% python3 -q
>>> import numpy as np
>>> from numpy import linalg as LA
>>> np.set_printoptions(precision=2, suppress=True, linewidth=100, legacy="1.25")
>>> K = np.load("sample5.npy")
>>> K
array([[1, 0, 0, 0, 0, 0, 0],
       [0, 1, 0, 0, 0, 0, 0],
       [0, 0, 0, 0, 0, 0, 0],
       [0, 0, 0, 1, 0, 0, 0],
       [0, 0, 0, 0, 2, 0, 0],
       [0, 0, 0, 0, 0, 2, 0],
       [0, 0, 0, 0, 0, 0, 2]])
>>> rng = np.random.default_rng(45486)
>>> z = rng.permutation(7)
>>> z
array([0, 1, 6, 3, 2, 4, 5])
>>> out = K[z][:, z]
>>> np.trace(out)
9
>>> np.diag(out)
array([1, 1, 2, 1, 0, 2, 2])
>>> Uu, sigma, Vh = LA.svd(K)
>>> np.argmax(sigma[:-1] / (sigma[1:] + 1e-6)) + 1
6
>>> out = Uu[:, :6] @ np.diag(sigma[:6]) @ Vh[:6]
>>> round(float(LA.norm(K - out) / LA.norm(K)), 2)
0.0
>>> LA.matrix_rank(out)
6
>>> round(LA.norm(K - out, 2), 2), sigma[6]
(0.0, 0.0)
>>> out
array([[1., 0., 0., 0., 0., 0., 0.],
       [0., 1., 0., 0., 0., 0., 0.],
       [0., 0., 0., 0., 0., 0., 0.],
       [0., 0., 0., 1., 0., 0., 0.],
       [0., 0., 0., 0., 2., 0., 0.],
       [0., 0., 0., 0., 0., 2., 0.],
       [0., 0., 0., 0., 0., 0., 2.]])
>>> np.abs(K - out).max()
0.0
>>> LA.svd(K, compute_uv=False)
array([2., 2., 2., 1., 1., 1., 0.])
>>> LA.matrix_rank(K)
6
>>> round(float(LA.norm(K)), 2)
3.87
>>> K.sum(axis=0)
array([1, 1, 0, 1, 2, 2, 2])
>>> LA.rank(K)
Traceback (most recent call last):
  File "<python-input-23>", line 1, in <module>
    LA.rank(K)
    ^^^^^^^
AttributeError: module 'numpy.linalg' has no attribute 'rank'
>>> np.count_nonzero(K)
6
>>> K.shape
(7, 7)
>>> K - K[0]
array([[ 0,  0,  0,  0,  0,  0,  0],
       [-1,  1,  0,  0,  0,  0,  0],
       [-1,  0,  0,  0,  0,  0,  0],
       [-1,  0,  0,  1,  0,  0,  0],
       [-1,  0,  0,  0,  2,  0,  0],
       [-1,  0,  0,  0,  0,  2,  0],
       [-1,  0,  0,  0,  0,  0,  2]])
>>> K.sum(axis=1)
array([1, 1, 0, 1, 2, 2, 2])
>>> K[:, 7]
Traceback (most recent call last):
  File "<python-input-28>", line 1, in <module>
    K[:, 7]
    ~^^^^^^
IndexError: index 7 is out of bounds for axis 1 with size 7
>>> np.sort(LA.eigvals(K).real)
array([0., 1., 1., 1., 2., 2., 2.])
>>> (LA.matrix_power((K != 0) + (K.T != 0) + np.eye(7), 7) > 0).astype(int)
array([[1, 0, 0, 0, 0, 0, 0],
       [0, 1, 0, 0, 0, 0, 0],
       [0, 0, 1, 0, 0, 0, 0],
       [0, 0, 0, 1, 0, 0, 0],
       [0, 0, 0, 0, 1, 0, 0],
       [0, 0, 0, 0, 0, 1, 0],
       [0, 0, 0, 0, 0, 0, 1]])
>>> K @ K
array([[1, 0, 0, 0, 0, 0, 0],
       [0, 1, 0, 0, 0, 0, 0],
       [0, 0, 0, 0, 0, 0, 0],
       [0, 0, 0, 1, 0, 0, 0],
       [0, 0, 0, 0, 4, 0, 0],
       [0, 0, 0, 0, 0, 4, 0],
       [0, 0, 0, 0, 0, 0, 4]])
>>> (K != 0).astype(int)
array([[1, 0, 0, 0, 0, 0, 0],
       [0, 1, 0, 0, 0, 0, 0],
       [0, 0, 0, 0, 0, 0, 0],
       [0, 0, 0, 1, 0, 0, 0],
       [0, 0, 0, 0, 1, 0, 0],
       [0, 0, 0, 0, 0, 1, 0],
       [0, 0, 0, 0, 0, 0, 1]])
>>> E = np.load("test4.npy")
>>> E
array([[3., 1., 0., 0., 0., 0.],
       [0., 3., 1., 0., 0., 0.],
       [0., 0., 3., 1., 0., 0.],
       [0., 0., 0., 3., 1., 0.],
       [0., 0., 0., 0., 3., 1.],
       [0., 0., 0., 0., 0., 3.]])
>>> Q, evecs = LA.qr(E[:, :2])[0], LA.qr(E[:, 2:])[0]
>>> sigma = LA.svd(Q.T @ evecs, compute_uv=False)
>>> (sigma > 0.9).sum()
0
>>> M = np.load("out0.npy")
>>> M
array([[-2, -1, -1,  0, -3,  3,  0],
       [-3, -3,  1,  1,  3,  1, -3],
       [-2, -1, -1,  0, -3,  3,  0],
       [-3, -2,  3,  3,  3,  1, -1],
       [-2, -1, -3, -1,  2,  3,  2]])
>>> def softmax(z):
...     e = np.exp(z - z.max(axis=-1, keepdims=True))
...     return e / e.sum(axis=-1, keepdims=True)
... 
>>> np.round(softmax(M[4] + 3), 2) + 0
array([0.  , 0.01, 0.  , 0.01, 0.21, 0.56, 0.21])
>>> softmax(M).sum(axis=1)
array([1., 1., 1., 1., 1.])
>>> np.round(softmax(10 * M[4]), 2) + 0
array([0., 0., 0., 0., 0., 1., 0.])
>>> S = M @ M.T / np.sqrt(7)
>>> softmax(S).round(6).argmax(axis=1)
array([0, 1, 0, 3, 4])
>>> np.round(softmax(S), 2) + 0
array([[0.5 , 0.  , 0.5 , 0.  , 0.  ],
       [0.  , 0.87, 0.  , 0.13, 0.  ],
       [0.5 , 0.  , 0.5 , 0.  , 0.  ],
       [0.  , 0.05, 0.  , 0.95, 0.  ],
       [0.  , 0.  , 0.  , 0.  , 1.  ]])
>>> softmax(S)[4] @ M
array([-2., -1., -3., -1.,  2.,  3.,  2.])
>>> Uu, sigma, Vh = LA.svd(M)
>>> np.argmax(sigma[:-1] / (sigma[1:] + 1e-6)) + 1
4
>>> out = Uu[:, :4] @ np.diag(sigma[:4]) @ Vh[:4]
>>> LA.matrix_rank(out)
4
>>> np.round(np.abs(M - out).max(), 2)
0.0
>>> out.round(2) + 0
array([[-2., -1., -1.,  0., -3.,  3.,  0.],
       [-3., -3.,  1.,  1.,  3.,  1., -3.],
       [-2., -1., -1.,  0., -3.,  3.,  0.],
       [-3., -2.,  3.,  3.,  3.,  1., -1.],
       [-2., -1., -3., -1.,  2.,  3.,  2.]])
>>> round(LA.norm(M - out, 2), 2), np.round(sigma[4], 2)
(0.0, 0.0)
>>> X = np.load("dump.npy")
>>> X
array([[ 0.77, -0.23, -0.54, -0.08, -0.08, -0.23],
       [-0.23,  0.77, -0.54, -0.08, -0.08, -0.23],
       [-0.54, -0.54, -0.26, -0.18, -0.18, -0.54],
       [-0.08, -0.08, -0.18,  0.97, -0.03, -0.08],
       [-0.08, -0.08, -0.18, -0.03,  0.97, -0.08],
       [-0.23, -0.23, -0.54, -0.08, -0.08,  0.77]])
>>> u, g = X[1], X[3]
>>> np.round(u @ g, 2)
-0.0
>>> p = (u @ g) / (u @ u) * u
>>> round(float(LA.norm(u + g) ** 2 + LA.norm(u - g) ** 2), 2)
4.0
>>> np.round(np.outer(u, g), 2) + 0
array([[ 0.02,  0.02,  0.04, -0.22,  0.01,  0.02],
       [-0.06, -0.06, -0.14,  0.75, -0.02, -0.06],
       [ 0.04,  0.04,  0.1 , -0.52,  0.01,  0.04],
       [ 0.01,  0.01,  0.01, -0.07,  0.  ,  0.01],
       [ 0.01,  0.01,  0.01, -0.07,  0.  ,  0.01],
       [ 0.02,  0.02,  0.04, -0.22,  0.01,  0.02]])
